>>> import numpy as np
>>> np.set_printoptions(precision=2, suppress=True, linewidth=200)
>>> A = np.loadtxt("sample2.csv", delimiter=",")
>>> A
array([[  3.41,  -7.23,   3.08,   9.89,   2.81,   4.11],
       [  2.22,  -0.98,   0.35,  -1.97,  12.57,  -6.85],
       [ -5.2 ,  -3.05, -11.32,   5.47,  -9.24,   1.28]])
>>> np.round(np.linalg.norm(A[0], 1), 2), round(np.linalg.norm(A[0], np.inf), 2)
(np.float64(30.53), np.float64(9.89))
>>> round(float(np.linalg.norm(A, "nuc")), 2)
43.81
>>> np.linalg.norm(A, axis=0)
array([ 6.6 ,  7.91, 11.74, 11.47, 15.85,  8.09])
>>> np.round(np.linalg.norm(A, 2), 2)
np.float64(20.0)
>>> round(np.linalg.norm(A) ** 2 / np.linalg.norm(A, 2) ** 2, 2)
np.float64(1.73)
>>> out = np.array([[7, 9], [-8, -8], [-5, -5], [-3, -5], [-1, 6], [7, 2]])
>>> np.vstack([A, out.T]).shape
(5, 6)
>>> np.einsum("ij,ij->i", A, A)
array([195.99, 214.82, 281.42])
>>> np.linalg.matrix_rank(np.vstack([A, out.T]))
np.int64(5)
>>> blk = np.stack([A, -1 * A, A[::-1]])
>>> np.linalg.matrix_rank(blk.reshape(3, -1))
np.int64(2)
>>> blk.sum(axis=0)
array([[ -5.2 ,  -3.05, -11.32,   5.47,  -9.24,   1.28],
       [  2.22,  -0.98,   0.35,  -1.97,  12.57,  -6.85],
       [  3.41,  -7.23,   3.08,   9.89,   2.81,   4.11]])
>>> rng = np.random.default_rng(464042)
>>> out = A + rng.integers(-2, 3, (3, 2)) @ rng.integers(-2, 3, (2, 6))
>>> out
array([[  1.41, -10.23,   7.08,  10.89,   4.81,   6.11],
       [  2.22,  -0.98,   0.35,  -1.97,  12.57,  -6.85],
       [ -7.2 ,  -5.05,  -8.32,   5.47,  -9.24,   1.28]])
>>> np.abs(out - A).sum(axis=1)
array([14.,  0.,  7.])
>>> np.linalg.matrix_rank(out - A, tol=1e-8)
np.int64(2)
>>> out = A / np.linalg.norm(A, axis=1, keepdims=True)
>>> G = out @ out.T
>>> (G - 2 * np.eye(3)).round(6).argmax(axis=1)
array([1, 0, 0])
>>> np.argwhere(np.triu(np.abs(G) > 0.95, 1))
array([], shape=(0, 2), dtype=int64)
>>> G[0]
array([1.  , 0.02, 0.01])
>>> G
array([[ 1.  ,  0.02,  0.01],
       [ 0.02,  1.  , -0.6 ],
       [ 0.01, -0.6 ,  1.  ]])
